% ipython --no-banner

In [1]: import numpy as np

In [2]: from numpy import linalg as LA

In [3]: np.set_printoptions(precision=2, suppress=True, linewidth=120)

In [4]: feats = np.load("run12.npy")

In [5]: feats
Out[5]: 
array([[ 5.71,  2.79,  2.4 , -1.7 , -5.52,  0.22, -0.25,  2.15, -0.13,  3.97],
       [-2.11, -1.77, -1.42, -4.32, -4.35,  2.16, -2.52,  0.38,  2.87,  5.78],
       [-4.9 , -2.26, -1.96,  2.34,  5.86, -0.58,  0.68, -2.06, -0.38, -4.68],
       [-5.05, -3.25, -2.68, -3.75, -1.91,  2.18, -2.55, -0.66,  3.12,  4.19],
       [ 6.88,  4.01,  3.36,  2.31, -1.02, -1.71,  1.99,  1.56, -2.65, -1.6 ],
       [ 5.87,  3.62,  3.01,  3.33,  0.88, -2.07,  2.41,  1.01, -3.03, -3.35],
       [-4.52, -2.02, -1.76,  2.59,  5.96, -0.73,  0.85, -2.  , -0.6 , -4.95],
       [-7.06, -4.05, -3.4 , -1.96,  1.58,  1.57, -1.83, -1.7 ,  2.48,  1.04],
       [ 1.  ,  1.18,  0.91,  4.3 ,  4.96, -2.04,  2.38, -0.71, -2.64, -6.03],
       [-6.26, -3.79, -3.15, -3.03, -0.28,  1.97, -2.3 , -1.2 ,  2.94,  2.82],
       [ 6.05,  3.7 ,  3.08,  3.2 ,  0.61, -2.03,  2.37,  1.1 , -2.99, -3.11],
       [ 1.48,  0.21,  0.25, -3.88, -5.86,  1.61, -1.87,  1.37,  1.92,  6.05],
       [ 4.23,  2.86,  2.34,  4.03,  2.75, -2.23,  2.6 ,  0.34, -3.12, -4.81],
       [ 4.42,  2.95,  2.42,  3.98,  2.57, -2.22,  2.59,  0.41, -3.12, -4.68],
       [ 2.24,  1.84,  1.47,  4.32,  4.27, -2.17,  2.53, -0.34, -2.89, -5.74],
       [ 2.26,  0.66,  0.63, -3.64, -6.01,  1.42, -1.66,  1.55,  1.64,  5.9 ],
       [ 7.08,  4.05,  3.4 ,  1.9 , -1.66, -1.54,  1.8 ,  1.72, -2.45, -0.95],
       [-4.96, -3.21, -2.65, -3.79, -2.01,  2.19, -2.56, -0.62,  3.12,  4.27],
       [ 3.13,  1.17,  1.06, -3.31, -6.08,  1.19, -1.39,  1.74,  1.28,  5.64],
       [ 2.71,  0.92,  0.85, -3.47, -6.06,  1.31, -1.52,  1.65,  1.45,  5.78],
       [ 4.16,  2.82,  2.31,  4.05,  2.81, -2.23,  2.6 ,  0.32, -3.11, -4.85],
       [-5.56, -3.49, -2.89, -3.51, -1.3 ,  2.12, -2.48, -0.87,  3.08,  3.7 ],
       [ 4.38,  2.93,  2.41,  3.99,  2.61, -2.23,  2.6 ,  0.4 , -3.12, -4.71],
       [-7.08, -3.8 , -3.22, -0.23,  3.81,  0.79, -0.92, -2.12,  1.5 , -1.49],
       [ 3.16,  2.32,  1.88,  4.24,  3.64, -2.22,  2.59, -0.04, -3.03, -5.39],
       [-3.13, -2.3 , -1.87, -4.25, -3.66,  2.22, -2.59,  0.05,  3.03,  5.4 ],
       [-0.45,  0.38,  0.24,  4.11,  5.57, -1.81,  2.12, -1.11, -2.26, -6.13]])

In [6]: cent = feats[[8, 19]].astype(float)

In [7]: for _ in range(4):
   ...:     labels = LA.norm(feats[:, None] - cent, axis=-1).argmin(axis=1)
   ...:     cent = np.array([feats[labels == j].mean(axis=0) for j in range(2)])
   ...: 

In [8]: print(labels)
[1 1 0 1 0 0 0 1 0 1 0 1 0 0 0 1 0 1 1 1 0 1 0 1 0 1 0]

In [9]: np.abs(cent[1] - cent[0]).argmax()
Out[9]: np.int64(9)

In [10]: cent[1] - cent[0]
Out[10]: array([-4.82, -3.56, -2.89, -6.62, -5.74,  3.46, -4.03,  0.09,  4.7 ,  8.43])

In [11]: print(np.bincount(labels))
[14 13]

In [12]: m1 = np.load("a.npy")

In [13]: m1
Out[13]: 
array([[ 0, -3,  0,  1, -3, -3,  1, -3,  2],
       [-3,  0, -3,  0,  1, -3, -3,  1, -3],
       [ 0, -3,  0, -3,  0,  1, -3, -3,  1],
       [ 1,  0, -3,  0, -3,  0,  1, -3, -3],
       [-3,  1,  0, -3,  0, -3,  0,  1, -3],
       [-3, -3,  1,  0, -3,  0, -3,  0,  1],
       [ 1, -3, -3,  1,  0, -3,  0, -3,  0],
       [-3,  1, -3, -3,  1,  0, -3,  0, -3],
       [ 2, -3,  1, -3, -3,  1,  0, -3,  0]])

In [14]: r0, g = m1[1], m1[8]

In [15]: r0 @ r0
Out[15]: np.int64(47)

In [16]: p = (r0 @ g) / (r0 @ r0) * r0

In [17]: print(LA.matrix_rank(np.outer(r0, g)))
1

In [18]: g - p
Out[18]: array([ 0.85, -3.  , -0.15, -3.  , -2.62, -0.15, -1.15, -2.62, -1.15])

In [19]: th = np.radians(26)

In [20]: Rm = np.eye(9)

In [21]: Rm[1, 1] = Rm[3, 3] = np.cos(th)

In [22]: Rm[1, 3], Rm[3, 1] = -np.sin(th), np.sin(th)

In [23]: Rm
Out[23]: 
array([[ 1.  ,  0.  ,  0.  ,  0.  ,  0.  ,  0.  ,  0.  ,  0.  ,  0.  ],
       [ 0.  ,  0.9 ,  0.  , -0.44,  0.  ,  0.  ,  0.  ,  0.  ,  0.  ],
       [ 0.  ,  0.  ,  1.  ,  0.  ,  0.  ,  0.  ,  0.  ,  0.  ,  0.  ],
       [ 0.  ,  0.44,  0.  ,  0.9 ,  0.  ,  0.  ,  0.  ,  0.  ,  0.  ],
       [ 0.  ,  0.  ,  0.  ,  0.  ,  1.  ,  0.  ,  0.  ,  0.  ,  0.  ],
       [ 0.  ,  0.  ,  0.  ,  0.  ,  0.  ,  1.  ,  0.  ,  0.  ,  0.  ],
       [ 0.  ,  0.  ,  0.  ,  0.  ,  0.  ,  0.  ,  1.  ,  0.  ,  0.  ],
       [ 0.  ,  0.  ,  0.  ,  0.  ,  0.  ,  0.  ,  0.  ,  1.  ,  0.  ],
       [ 0.  ,  0.  ,  0.  ,  0.  ,  0.  ,  0.  ,  0.  ,  0.  ,  1.  ]])

In [24]: Y = m1 @ Rm.T

In [25]: print(Y)
[[ 0.   -3.13  0.   -0.42 -3.   -3.    1.   -3.    2.  ]
 [-3.    0.   -3.    0.    1.   -3.   -3.    1.   -3.  ]
 [ 0.   -1.38  0.   -4.01  0.    1.   -3.   -3.    1.  ]
 [ 1.    0.   -3.    0.   -3.    0.    1.   -3.   -3.  ]
 [-3.    2.21  0.   -2.26  0.   -3.    0.    1.   -3.  ]
 [-3.   -2.7   1.   -1.32 -3.    0.   -3.    0.    1.  ]
 [ 1.   -3.13 -3.   -0.42  0.   -3.    0.   -3.    0.  ]
 [-3.    2.21 -3.   -2.26  1.    0.   -3.    0.   -3.  ]
 [ 2.   -1.38  1.   -4.01 -3.    1.    0.   -3.    0.  ]]

In [26]: round(LA.det(Rm), 2), round(float(np.trace(Rm)), 2)
Out[26]: (np.float64(1.0), 8.8)

In [27]: np.allclose(m1 @ m1.T, Y @ Y.T)
Out[27]: True

In [28]: np.allclose(LA.norm(m1, axis=1), LA.norm(Y, axis=1))
Out[28]: True

In [29]: x0 = np.array([-1, -3, 2, -1, -2, -2, 0, 3, 1])

In [30]: target = Y @ x0

In [31]: target
Out[31]: array([ 14.82,   1.  ,  -1.84, -13.  ,   4.62,  21.4 ,  -0.18, -12.38,   3.16])

In [32]: print(np.round(LA.solve(Y, 5 * target), 2) + 0)
[ -5. -15.  10.  -5. -10. -10.   0.  15.   5.]

In [33]: LA.solve(Y, Y[:, 2])
Out[33]: array([-0., -0.,  1., -0., -0.,  0.,  0.,  0.,  0.])

In [34]: np.round(LA.solve(Y, target + Y[:, 1]), 2) + 0
Out[34]: array([-1., -2.,  2., -1., -2., -2.,  0.,  3.,  1.])

In [35]: np.round(LA.solve(Y.T, Y[5]), 2) + 0
Out[35]: array([0., 0., 0., 0., 0., 1., 0., 0., 0.])

In [36]: np.round(LA.solve(Y, target), 2) + 0
Out[36]: array([-1., -3.,  2., -1., -2., -2.,  0.,  3.,  1.])

In [37]: evals, vecs = LA.eigh(m1)

In [38]: print(np.abs(vecs[:, -1]).round(6).argmax())
1

In [39]: print(np.abs(vecs[:, -1]))
[0.42 0.45 0.21 0.11 0.37 0.11 0.21 0.45 0.42]

In [40]: print(round(evals.sum(), 2), np.trace(m1))
0.0 0

In [41]: E = np.array([[1, -1, -1, 1, 1, -1, -1, 1],
    ...:     [1, 1, 1, 1, 1, 1, 1, 1],
    ...:     [1, -1, -1, 1, -1, 1, 1, -1],
    ...:     [1, 1, -1, -1, -1, -1, 1, 1],
    ...:     [1, -1, 1, -1, -1, 1, -1, 1],
    ...:     [1, 1, -1, -1, 1, 1, -1, -1],
    ...:     [1, 1, 1, 1, -1, -1, -1, -1]])

In [42]: LA.svd(E, compute_uv=False)
Out[42]: array([2.83, 2.83, 2.83, 2.83, 2.83, 2.83, 2.83])

In [43]: E - E[0]
Out[43]: 
array([[ 0,  0,  0,  0,  0,  0,  0,  0],
       [ 0,  2,  2,  0,  0,  2,  2,  0],
       [ 0,  0,  0,  0, -2,  2,  2, -2],
       [ 0,  2,  0, -2, -2,  0,  2,  0],
       [ 0,  0,  2, -2, -2,  2,  0,  0],
       [ 0,  2,  0, -2,  0,  2,  0, -2],
       [ 0,  2,  2,  0, -2,  0,  0, -2]])

In [44]: E.shape
Out[44]: (7, 8)

In [45]: print(E.sum(axis=0))
[ 7  1 -1  1 -1  1 -1  1]

In [46]: round(LA.norm(E), 2)
Out[46]: np.float64(7.48)
